$ python3 -q
>>> import numpy as np
>>> np.set_printoptions(precision=1, suppress=True, linewidth=200, sign=" ")
>>> E = np.array([[-6, -6, -6, 3, -12, 14, -3],
...     [-6, 6, -2, 11, 6, -12, 0],
...     [-6, -2, 4, 3, 1, -11, -14],
...     [3, 11, 3, 16, 0, 2, 4],
...     [-12, 6, 1, 0, -8, 4, 7],
...     [14, -12, -11, 2, 4, -12, -2],
...     [-3, 0, -14, 4, 7, -2, 14]])
>>> # symmetric, so the eigenvalues are real
>>> u = np.array([8, 0, 1])
>>> np.convolve(E[1], u)
array([-48,  48, -22,  94,  46, -85,   6, -12,   0])
>>> np.polyval(u, E[1])
array([  289,   289,    33,   969,   289,  1153,     1])
>>> x0 = np.array([0, -2, 0, 0, 0, 1, 2])
>>> y = E @ x0
>>> print(y)
[ 20 -24 -35 -12   6   8  26]
>>> np.round(np.linalg.solve(E, y), 1) + 0
array([ 0., -2.,  0.,  0.,  0.,  1.,  2.])
>>> evals, vecs = np.linalg.eigh(E)
>>> np.round(vecs.T @ vecs, 1) + 0
array([[ 1.,  0.,  0.,  0.,  0.,  0.,  0.],
       [ 0.,  1.,  0.,  0.,  0.,  0.,  0.],
       [ 0.,  0.,  1.,  0.,  0.,  0.,  0.],
       [ 0.,  0.,  0.,  1.,  0.,  0.,  0.],
       [ 0.,  0.,  0.,  0.,  1.,  0.,  0.],
       [ 0.,  0.,  0.,  0.,  0.,  1.,  0.],
       [ 0.,  0.,  0.,  0.,  0.,  0.,  1.]])
>>> np.linalg.svd(E, compute_uv=False)
array([ 32.2,  27.5,  25.4,  17.5,  16.5,   6.1,   0.3])
>>> np.round(evals.sum(), 1), np.trace(E)
(np.float64(14.0), np.int64(14))
>>> evals
array([-32.2, -17.5,  -6.1,   0.3,  16.5,  25.4,  27.5])
>>> (evals > 1e-8).sum(), (evals < -1e-8).sum()
(np.int64(4), np.int64(3))
>>> q, R = np.linalg.qr(E)
>>> print(np.round(q.T @ q, 1) + 0)
[[ 1.  0.  0.  0.  0.  0.  0.]
 [ 0.  1.  0.  0.  0.  0.  0.]
 [ 0.  0.  1.  0.  0.  0.  0.]
 [ 0.  0.  0.  1.  0.  0.  0.]
 [ 0.  0.  0.  0.  1.  0.  0.]
 [ 0.  0.  0.  0.  0.  1.  0.]
 [ 0.  0.  0.  0.  0.  0.  1.]]
>>> np.round(q @ R, 1) + 0
array([[ -6.,  -6.,  -6.,   3., -12.,  14.,  -3.],
       [ -6.,   6.,  -2.,  11.,   6., -12.,   0.],
       [ -6.,  -2.,   4.,   3.,   1., -11., -14.],
       [  3.,  11.,   3.,  16.,   0.,   2.,   4.],
       [-12.,   6.,   1.,   0.,  -8.,   4.,   7.],
       [ 14., -12., -11.,   2.,   4., -12.,  -2.],
       [ -3.,   0., -14.,   4.,   7.,  -2.,  14.]])
>>> W0 = np.diag(np.array([-2, 2, 3, -2, 3, 3, -1, -2, 3, 0, 3]))
>>> W0
array([[-2,  0,  0,  0,  0,  0,  0,  0,  0,  0,  0],
       [ 0,  2,  0,  0,  0,  0,  0,  0,  0,  0,  0],
       [ 0,  0,  3,  0,  0,  0,  0,  0,  0,  0,  0],
       [ 0,  0,  0, -2,  0,  0,  0,  0,  0,  0,  0],
       [ 0,  0,  0,  0,  3,  0,  0,  0,  0,  0,  0],
       [ 0,  0,  0,  0,  0,  3,  0,  0,  0,  0,  0],
       [ 0,  0,  0,  0,  0,  0, -1,  0,  0,  0,  0],
       [ 0,  0,  0,  0,  0,  0,  0, -2,  0,  0,  0],
       [ 0,  0,  0,  0,  0,  0,  0,  0,  3,  0,  0],
       [ 0,  0,  0,  0,  0,  0,  0,  0,  0,  0,  0],
       [ 0,  0,  0,  0,  0,  0,  0,  0,  0,  0,  3]])
>>> # 11 blocks once reordered
>>> [round(float(x), 1) for x in np.linalg.svd(W0, compute_uv=False)[:3]]
[3.0, 3.0, 3.0]
>>> np.linalg.svd(W0, compute_uv=False)
array([ 3.,  3.,  3.,  3.,  3.,  2.,  2.,  2.,  2.,  1.,  0.])
>>> W0[:, 8] @ W0[:, 3]
np.int64(0)
>>> np.linalg.pinv(W0)
array([[-0.5,  0. ,  0. ,  0. ,  0. ,  0. ,  0. ,  0. ,  0. ,  0. ,  0. ],
       [ 0. ,  0.5,  0. ,  0. ,  0. ,  0. ,  0. ,  0. ,  0. ,  0. ,  0. ],
       [ 0. ,  0. ,  0.3,  0. ,  0. ,  0. ,  0. ,  0. ,  0. ,  0. ,  0. ],
       [ 0. ,  0. ,  0. , -0.5,  0. ,  0. ,  0. ,  0. ,  0. ,  0. ,  0. ],
       [ 0. ,  0. ,  0. ,  0. ,  0.3,  0. ,  0. ,  0. ,  0. ,  0. ,  0. ],
       [ 0. ,  0. ,  0. ,  0. ,  0. ,  0.3,  0. ,  0. ,  0. ,  0. ,  0. ],
       [ 0. ,  0. ,  0. ,  0. ,  0. ,  0. , -1. ,  0. ,  0. ,  0. ,  0. ],
       [ 0. ,  0. ,  0. ,  0. ,  0. ,  0. ,  0. , -0.5,  0. ,  0. ,  0. ],
       [ 0. ,  0. ,  0. ,  0. ,  0. ,  0. ,  0. ,  0. ,  0.3,  0. ,  0. ],
       [ 0. ,  0. ,  0. ,  0. ,  0. ,  0. ,  0. ,  0. ,  0. ,  0. ,  0. ],
       [ 0. ,  0. ,  0. ,  0. ,  0. ,  0. ,  0. ,  0. ,  0. ,  0. ,  0.3]])
>>> print((W0 != 0).astype(int))
[[ 1  0  0  0  0  0  0  0  0  0  0]
 [ 0  1  0  0  0  0  0  0  0  0  0]
 [ 0  0  1  0  0  0  0  0  0  0  0]
 [ 0  0  0  1  0  0  0  0  0  0  0]
 [ 0  0  0  0  1  0  0  0  0  0  0]
 [ 0  0  0  0  0  1  0  0  0  0  0]
 [ 0  0  0  0  0  0  1  0  0  0  0]
 [ 0  0  0  0  0  0  0  1  0  0  0]
 [ 0  0  0  0  0  0  0  0  1  0  0]
 [ 0  0  0  0  0  0  0  0  0  0  0]
 [ 0  0  0  0  0  0  0  0  0  0  1]]
>>> np.sort(np.linalg.eigvals(W0).real)
array([-2., -2., -2., -1.,  0.,  2.,  3.,  3.,  3.,  3.,  3.])
>>> print(W0 @ W0)
[[ 4  0  0  0  0  0  0  0  0  0  0]
 [ 0  4  0  0  0  0  0  0  0  0  0]
 [ 0  0  9  0  0  0  0  0  0  0  0]
 [ 0  0  0  4  0  0  0  0  0  0  0]
 [ 0  0  0  0  9  0  0  0  0  0  0]
 [ 0  0  0  0  0  9  0  0  0  0  0]
 [ 0  0  0  0  0  0  1  0  0  0  0]
 [ 0  0  0  0  0  0  0  4  0  0  0]
 [ 0  0  0  0  0  0  0  0  9  0  0]
 [ 0  0  0  0  0  0  0  0  0  0  0]
 [ 0  0  0  0  0  0  0  0  0  0  9]]
>>> print(np.round(np.linalg.det(W0), 1))
0.0
